$ python3 -q
>>> import numpy as np
>>> np.set_printoptions(precision=2, suppress=True, linewidth=200)
>>> rnd = lambda a: np.round(a, 2) + 0
>>> arr = np.load("a.npy")
>>> arr
array([[  2.49,  -2.81,   3.68,   1.2 ,   0.79,  -0.52,  -3.51,  -4.24,  -0.01],
       [  2.41,  -5.06,   5.42,   2.28,   0.69,   0.73,  -2.51,  -2.83,   2.  ],
       [ -0.4 ,  -3.75,   6.95,  -9.61,  -0.91,  -2.59,   1.01,   5.15,  -0.92],
       [  0.37,  -0.88,   6.94, -10.67,  -1.2 ,  -3.86,  -0.55,   7.66,  -2.8 ],
       [ -7.49,  -1.37,   3.09,  -1.91,   5.54,   4.4 ,  -5.66,  -2.94,  -0.43],
       [  0.69,  -0.67,   5.54,  -8.11,   0.99,  -2.95,   0.22,   9.36,  -2.14],
       [  3.17,  -5.44,   5.12,   1.63,   1.83,   1.38,  -1.53,  -4.75,   2.21],
       [ -1.23,  -1.3 ,   6.22,  -8.91,  -2.93,  -4.17,   0.  ,   6.55,  -1.7 ],
       [ -7.63,  -2.18,   3.37,   0.24,   6.06,   5.77,  -5.52,  -2.97,  -1.81],
       [ -4.92,  -1.08,   4.3 ,   0.27,   4.58,   5.71,  -2.44,  -1.63,  -1.91],
       [ -0.03,  -0.3 ,   5.89, -10.54,  -0.89,  -5.35,   0.19,   7.69,  -1.49],
       [  3.27,  -3.76,   3.41,   0.76,   0.29,   0.71,  -2.71,  -2.29,   1.83],
       [  0.67,  -2.94,   4.05,  -8.41,  -1.32,  -3.79,   0.3 ,   6.61,  -1.29],
       [ -5.95,  -0.78,   0.29,  -0.04,   4.23,   6.49,  -4.83,  -2.38,   0.07],
       [ -7.23,  -2.85,   4.36,  -0.12,   5.33,   4.44,  -6.21,  -2.66,  -1.49],
       [  0.02,  -0.48,   6.98,  -9.29,  -1.12,  -2.75,   1.64,   7.45,  -1.21],
       [  0.6 ,  -1.3 ,   5.02, -10.95,  -1.18,  -2.51,   0.54,   8.13,  -2.42],
       [  2.83,  -4.14,   4.94,   2.09,   0.86,   1.11,  -3.89,  -3.7 ,   2.16]])
>>> A2 = np.array([[0, 2],
...     [1, 0],
...     [3, 1],
...     [3, 3],
...     [1, 0],
...     [0, 0],
...     [3, 2],
...     [0, 1],
...     [1, 2]])
>>> rnd(np.einsum("ij->j", arr))
array([-18.36, -41.09,  85.57, -70.09,  21.64,   2.25, -35.46,  28.21, -11.35])
>>> np.vstack([arr, A2.T]).shape
(20, 9)
>>> np.linalg.matrix_rank(np.vstack([arr, A2.T]))
np.int64(9)
>>> W2 = arr[[6, 2]].astype(float)
>>> for _ in range(4):
...     idx = np.linalg.norm(arr[:, None] - W2, axis=-1).argmin(axis=1)
...     W2 = np.array([arr[idx == j].mean(axis=0) for j in range(2)])
... 
>>> idx
array([0, 0, 1, 1, 0, 1, 0, 1, 0, 0, 1, 0, 1, 0, 0, 1, 1, 0])
>>> np.abs(W2[1] - W2[0]).argmax()
np.int64(7)
>>> x0 = np.array([-3, -1, 1, 2, 2, -2, 0, 1, -2])
>>> y = arr @ x0
>>> rnd(np.linalg.solve(arr.T @ arr, arr.T @ y))
array([-3., -1.,  1.,  2.,  2., -2.,  0.,  1., -2.])
>>> rnd(np.linalg.lstsq(arr, y)[0])
array([-3., -1.,  1.,  2.,  2., -2.,  0.,  1., -2.])
>>> rnd(np.linalg.pinv(arr) @ arr)
array([[1., 0., 0., 0., 0., 0., 0., 0., 0.],
       [0., 1., 0., 0., 0., 0., 0., 0., 0.],
       [0., 0., 1., 0., 0., 0., 0., 0., 0.],
       [0., 0., 0., 1., 0., 0., 0., 0., 0.],
       [0., 0., 0., 0., 1., 0., 0., 0., 0.],
       [0., 0., 0., 0., 0., 1., 0., 0., 0.],
       [0., 0., 0., 0., 0., 0., 1., 0., 0.],
       [0., 0., 0., 0., 0., 0., 0., 1., 0.],
       [0., 0., 0., 0., 0., 0., 0., 0., 1.]])
>>> rng = np.random.default_rng(70)
>>> y = y + 0.05 * rng.normal(size=18)
>>> rnd(y)
array([-0.18,  0.85,  3.08,  3.93, 23.38,  9.37, -3.94,  5.82, 30.19, 20.57,  4.8 , -7.83,  2.23, 11.78, 30.81,  1.92, -1.67, -3.78])
>>> c, *_ = np.linalg.lstsq(arr, y)
>>> [round(float(np.linalg.norm(np.linalg.solve(arr.T @ arr + lam * np.eye(9), arr.T @ y))), 2) for lam in (0, 1, 10, 100)]
[5.28, 4.89, 3.29, 1.93]
>>> rnd(c)
array([-3.  , -1.  ,  0.99,  1.98,  2.  , -2.  ,  0.  ,  0.98, -2.  ])
>>> c.round()
array([-3., -1.,  1.,  2.,  2., -2.,  0.,  1., -2.])
